$ ipython --no-banner

In [1]: import numpy as np

In [2]: np.set_printoptions(suppress=True, linewidth=140)

In [3]: rd = lambda a: np.round(a, 3) + 0

In [4]: X = np.load("test9.npy")

In [5]: print(X)
[[-2. -2.  0.  0.  0.]
 [-2.  3. -2.  0.  0.]
 [ 0. -2.  0. -2.  0.]
 [ 0.  0. -2. -3. -2.]
 [ 0.  0.  0. -2.  1.]]

In [6]: # symmetric, so the eigenvalues are real

In [7]: f = np.array([5, -5, 2, -1, -4])

In [8]: M2 = X + np.outer(f, np.eye(5)[3])

In [9]: print(rd(np.linalg.det(M2) / np.linalg.det(X)), rd(1 + np.linalg.solve(X, f)[3]))
3.0 3.0

In [10]: print(np.linalg.matrix_rank(M2 - X))
1

In [11]: evals, vecs = np.linalg.eigh(X)

In [12]: print(np.abs(vecs[:, -1]).round(6).argmax())
1

In [13]: print(rd(np.linalg.eigvalsh(X @ X)))
[ 0.018  4.     7.746 21.228 22.008]

In [14]: print(rd(vecs @ np.diag(evals) @ vecs.T))
[[-2. -2.  0.  0.  0.]
 [-2.  3. -2.  0.  0.]
 [ 0. -2.  0. -2.  0.]
 [ 0.  0. -2. -3. -2.]
 [ 0.  0.  0. -2.  1.]]

In [15]: print(rd(evals.sum()), np.trace(X))
-1.0 -1.0

In [16]: print((evals > 1e-8).sum(), (evals < -1e-8).sum())
2 3

In [17]: print(rd(evals))
[-4.691 -2.783 -0.133  2.     4.607]

In [18]: print(rd(vecs.T @ vecs))
[[1. 0. 0. 0. 0.]
 [0. 1. 0. 0. 0.]
 [0. 0. 1. 0. 0.]
 [0. 0. 0. 1. 0.]
 [0. 0. 0. 0. 1.]]

In [19]: rng = np.random.default_rng(53449)

In [20]: M2 = X + rng.integers(-2, 3, (5, 4)) @ rng.integers(-2, 3, (4, 5))

In [21]: print(M2)
[[  0.  -6.  -3.  -4.  -5.]
 [ -1.  -5.  -8.  -2.   1.]
 [ -4.   5.   4.  -4.  -2.]
 [  2.   1.  -1.  -5.  -6.]
 [ -6.  -6.  -7. -10.   4.]]

In [22]: print(np.abs(M2 - X).sum(axis=1))
[18. 18. 19. 10. 30.]

In [23]: print(M2 - X)
[[ 2. -4. -3. -4. -5.]
 [ 1. -8. -6. -2.  1.]
 [-4.  7.  4. -2. -2.]
 [ 2.  1.  1. -2. -4.]
 [-6. -6. -7. -8.  3.]]

In [24]: print(np.linalg.matrix_rank(M2 - X, tol=1e-8))
4

In [25]: mat = np.loadtxt("block7.csv", delimiter=",")

In [26]: print(mat)
[[1. 5.]
 [5. 1.]]

In [27]: # equal to its transpose

In [28]: M2 = np.array([[4, -2, -5], [5, -5, 3]])

In [29]: Z = np.kron(M2, mat)

In [30]: print(Z.shape)
(4, 6)

In [31]: evals, vecs = np.linalg.eigh(mat)

In [32]: x0 = np.array([-2, -1])

In [33]: print(x0 @ mat @ x0)
25.0

In [34]: print(rd(np.linalg.eigvalsh(mat[1:, 1:])))
[1.]

In [35]: print((np.sign(vecs[:, -1].round(6)) == np.sign(vecs[0, -1].round(6))).astype(int))
[1 1]

In [36]: print(rd(vecs * np.maximum(evals, 0) @ vecs.T))
[[3. 3.]
 [3. 3.]]

In [37]: print(x0 @ mat @ x0 / (x0 @ x0), evals[0], evals[-1])
5.0 -4.0 6.0

In [38]: print(rd(vecs * np.abs(evals) @ vecs.T))
[[5. 1.]
 [1. 5.]]

In [39]: print(rd(np.linalg.det(mat[::-1])))
24.0

In [40]: print(rd(np.linalg.det(2 * mat)), rd(np.linalg.det(mat)))
-96.0 -24.0

In [41]: arr = np.loadtxt("case9.csv", delimiter=",")

In [42]: print(arr)
[[ 9.  0. 18.  5.  0. 10.]
 [18.  9. 18. 10.  5. 10.]
 [ 0. 27.  9.  0. 15.  5.]
 [ 9.  0. 18.  9.  0. 18.]
 [18.  9. 18. 18.  9. 18.]
 [ 0. 27.  9.  0. 27.  9.]]

In [43]: print((arr + arr.T) / 2)
[[ 9.   9.   9.   7.   9.   5. ]
 [ 9.   9.  22.5  5.   7.  18.5]
 [ 9.  22.5  9.   9.  16.5  7. ]
 [ 7.   5.   9.   9.   9.   9. ]
 [ 9.   7.  16.5  9.   9.  22.5]
 [ 5.  18.5  7.   9.  22.5  9. ]]

In [44]: print(rd(np.linalg.matrix_power(arr, 3)))
[[25272. 34992. 34992. 18720. 25920. 25920.]
 [34992. 60264. 58320. 25920. 44640. 43200.]
 [34992. 52488. 60264. 25920. 38880. 44640.]
 [33696. 46656. 46656. 25272. 34992. 34992.]
 [46656. 80352. 77760. 34992. 60264. 58320.]
 [46656. 69984. 80352. 34992. 52488. 60264.]]

In [45]: M2 = np.linalg.inv(arr)

In [46]: print(rd(arr @ M2))
[[1. 0. 0. 0. 0. 0.]
 [0. 1. 0. 0. 0. 0.]
 [0. 0. 1. 0. 0. 0.]
 [0. 0. 0. 1. 0. 0.]
 [0. 0. 0. 0. 1. 0.]
 [0. 0. 0. 0. 0. 1.]]

In [47]: print(rd(np.linalg.inv(M2)))
[[ 9.  0. 18.  5.  0. 10.]
 [18.  9. 18. 10.  5. 10.]
 [ 0. 27.  9.  0. 15.  5.]
 [ 9.  0. 18.  9.  0. 18.]
 [18.  9. 18. 18.  9. 18.]
 [ 0. 27.  9.  0. 27.  9.]]

In [48]: print(rd(np.linalg.det(arr) * M2))
[[-408240.  489888. -163296.  226800. -272160.   90720.]
 [-163296.   81648.  163296.   90720.  -45360.  -90720.]
 [ 489888. -244944.   81648. -272160.  136080.  -45360.]
 [ 408240. -489888.  163296. -408240.  489888. -163296.]
 [ 163296.  -81648. -163296. -163296.   81648.  163296.]
 [-489888.  244944.  -81648.  489888. -244944.   81648.]]

In [49]: print(rd(M2))
[[-0.179  0.214 -0.071  0.099 -0.119  0.04 ]
 [-0.071  0.036  0.071  0.04  -0.02  -0.04 ]
 [ 0.214 -0.107  0.036 -0.119  0.06  -0.02 ]
 [ 0.179 -0.214  0.071 -0.179  0.214 -0.071]
 [ 0.071 -0.036 -0.071 -0.071  0.036  0.071]
 [-0.214  0.107 -0.036  0.214 -0.107  0.036]]

In [50]: print((np.abs(M2) > 1e-9).astype(int))
[[1 1 1 1 1 1]
 [1 1 1 1 1 1]
 [1 1 1 1 1 1]
 [1 1 1 1 1 1]
 [1 1 1 1 1 1]
 [1 1 1 1 1 1]]

In [51]: print(rd(np.linalg.det(arr) * np.linalg.det(M2)))
1.0

In [52]: f = np.array([0, -1, 1, 0, -2, -2])

In [53]: M2 = arr + np.outer(f, np.eye(6)[5])

In [54]: print(rd(np.linalg.det(M2) / np.linalg.det(arr)), rd(1 + np.linalg.solve(arr, f)[5]))
1.0 1.0

In [55]: print(np.linalg.matrix_rank(np.linalg.inv(M2) - np.linalg.inv(arr), tol=1e-8))
1

In [56]: print(M2)
[[ 9.  0. 18.  5.  0. 10.]
 [18.  9. 18. 10.  5.  9.]
 [ 0. 27.  9.  0. 15.  6.]
 [ 9.  0. 18.  9.  0. 18.]
 [18.  9. 18. 18.  9. 16.]
 [ 0. 27.  9.  0. 27.  7.]]

In [57]: print(np.linalg.matrix_rank(M2 - arr))
1
